$ ipython --no-banner

In [1]: import numpy as np

In [2]: np.set_printoptions(precision=1, suppress=True, linewidth=140)

In [3]: def tidy(a):
   ...:     return np.round(a, 1) + 0
   ...: 

In [4]: M = np.load("sample5.npy")

In [5]: print(M)
[[2 2 4 1 0]
 [2 2 2 4 1]
 [4 2 2 2 4]
 [1 4 2 2 2]
 [0 1 4 2 2]]

In [6]: print(tidy(np.linalg.det(M.T)))
530.0

In [7]: print(np.kron(np.eye(2, dtype=int), M))
[[2 2 4 1 0 0 0 0 0 0]
 [2 2 2 4 1 0 0 0 0 0]
 [4 2 2 2 4 0 0 0 0 0]
 [1 4 2 2 2 0 0 0 0 0]
 [0 1 4 2 2 0 0 0 0 0]
 [0 0 0 0 0 2 2 4 1 0]
 [0 0 0 0 0 2 2 2 4 1]
 [0 0 0 0 0 4 2 2 2 4]
 [0 0 0 0 0 1 4 2 2 2]
 [0 0 0 0 0 0 1 4 2 2]]

In [8]: print(np.einsum("ii->", M))
10

In [9]: vals, evecs = np.linalg.eig(M)

In [10]: print(tidy(M @ evecs[:, 0] - vals[0] * evecs[:, 0]))
[0. 0. 0. 0. 0.]

In [11]: print(tidy(np.sort(np.linalg.eigvals(np.linalg.inv(M)))))
[-0.4 -0.3  0.1  0.4  0.4]

In [12]: print(tidy(vals))
[11.  -3.7 -2.2  2.2  2.6]

In [13]: print(tidy(np.prod(vals)))
530.0

In [14]: other = np.array([[-3], [3]])

In [15]: C = np.array([[2, -1, 0, 1, -1, 1]])

In [16]: rng = np.random.default_rng(261)

In [17]: F = other @ C + 0.1 * rng.normal(size=(2, 6))

In [18]: print(tidy(F))
[[-6.1  3.1  0.  -3.1  3.  -3. ]
 [ 6.3 -3.1 -0.2  3.  -2.9  2.9]]

In [19]: other = F / np.linalg.norm(F, axis=1, keepdims=True)

In [20]: G = other @ other.T

In [21]: print(np.argwhere(np.triu(np.abs(G) > 0.95, 1)))
[[0 1]]

In [22]: print((np.abs(G) > 0.9).astype(int))
[[1 1]
 [1 1]]

In [23]: print(tidy(G[0]))
[ 1. -1.]

In [24]: mat = np.load("data.npy")

In [25]: print(tidy(mat))
[[-0.5  0.3 -0.8]
 [ 0.3 -0.8 -0.5]
 [-0.8 -0.4  0.3]]

In [26]: O, evecs = np.linalg.qr(mat[:, :1])[0], np.linalg.qr(mat[:, 1:])[0]

In [27]: sigma = np.linalg.svd(O.T @ evecs, compute_uv=False)

In [28]: print(tidy(np.degrees(np.arccos(sigma.clip(0, 1)))))
[90.]

In [29]: print((sigma > 0.9).sum())
0

In [30]: other = np.array([[-2, 0], [2, -1], [3, -5]])

In [31]: print(np.linalg.matrix_rank(np.vstack([mat, other.T])))
3

In [32]: print(tidy(np.einsum("ij,ij->i", mat, mat)))
[1. 1. 1.]

In [33]: vals, evecs = np.linalg.eigh(M)

In [34]: vec = np.array([-1, 0, 1, -2, 2])

In [35]: print(vec @ M @ vec)
8

In [36]: print(tidy(evecs * np.maximum(vals, 0) @ evecs.T))
[[3.  1.7 2.7 1.2 0.9]
 [1.7 3.1 2.  2.9 1.2]
 [2.7 2.  3.8 2.  2.7]
 [1.2 2.9 2.  3.1 1.7]
 [0.9 1.2 2.7 1.7 3. ]]

In [37]: print(vec @ M @ vec / (vec @ vec), tidy(vals[0]), tidy(vals[-1]))
0.8 -3.7 11.0

In [38]: print(np.abs(M).sum(axis=1).max(), tidy(np.abs(vals).max()))
14 11.0

In [39]: print(tidy(evecs * np.abs(vals) @ evecs.T))
[[4.  1.5 1.4 1.5 1.7]
 [1.5 4.1 2.1 1.9 1.5]
 [1.4 2.1 5.6 2.1 1.4]
 [1.5 1.9 2.1 4.1 1.5]
 [1.7 1.5 1.4 1.5 4. ]]

In [40]: vec = np.array([3, 1, 2])

In [41]: print([p for p in range(1, 25) if np.allclose(np.linalg.matrix_power(mat, p), np.eye(3))])
[]

In [42]: print(3 - np.linalg.matrix_rank(mat - np.eye(3), tol=1e-8))
1

In [43]: hat = np.triu(np.array([[1, 2, 3], [2, 0, 1], [1, 0, 3]]), 1) + np.eye(3)

In [44]: other = hat @ mat @ np.linalg.inv(hat)

In [45]: print(tidy(np.trace(other)), tidy(np.trace(mat)))
-1.0 -1.0

In [46]: print(np.linalg.matrix_rank(other))
3

In [47]: print(tidy(np.linalg.det(other)))
1.0

In [48]: print(tidy(other))
[[-2.4  2.1  4.4]
 [-0.6 -0.2  1.7]
 [-0.8  1.2  1.6]]

In [49]: W0 = np.load("x.npy")

In [50]: print(W0)
[[-2  0]
 [ 0  0]]

In [51]: print(W0.sum(axis=1))
[-2  0]

In [52]: print(np.count_nonzero(W0))
1

In [53]: print(W0.sum(axis=0))
[-2  0]

In [54]: print(np.linalg.matrix_rank(W0))
1

In [55]: print(np.abs(W0).max())
2

In [56]: print(np.diff(W0, axis=0))
[[2 0]]

In [57]: print(tidy(np.linalg.norm(W0)))
2.0

In [58]: print(tidy(np.linalg.svd(W0, compute_uv=False)))
[2. 0.]

In [59]: lab = rng.permutation(2)

In [60]: print(lab)
[0 1]

In [61]: other = W0[lab][:, lab]

In [62]: print(np.allclose(other, W0))
True

In [63]: print(tidy(np.sort(np.abs(np.linalg.eigvals(other)))))
[0. 2.]

In [64]: print(np.trace(other))
-2

In [65]: vals, evecs = np.linalg.eigh(W0)

In [66]: vec = np.array([2, 5])

In [67]: print(tidy(vec @ W0 @ vec / (vec @ vec)), vals[0], vals[-1])
-0.3 -2.0 0.0

In [68]: print(evecs * np.maximum(vals, 0) @ evecs.T)
[[0. 0.]
 [0. 0.]]

In [69]: print((np.sign(evecs[:, -1].round(6)) == np.sign(evecs[0, -1].round(6))).astype(int))
[1 0]

In [70]: print(vec @ W0 @ vec)
-8
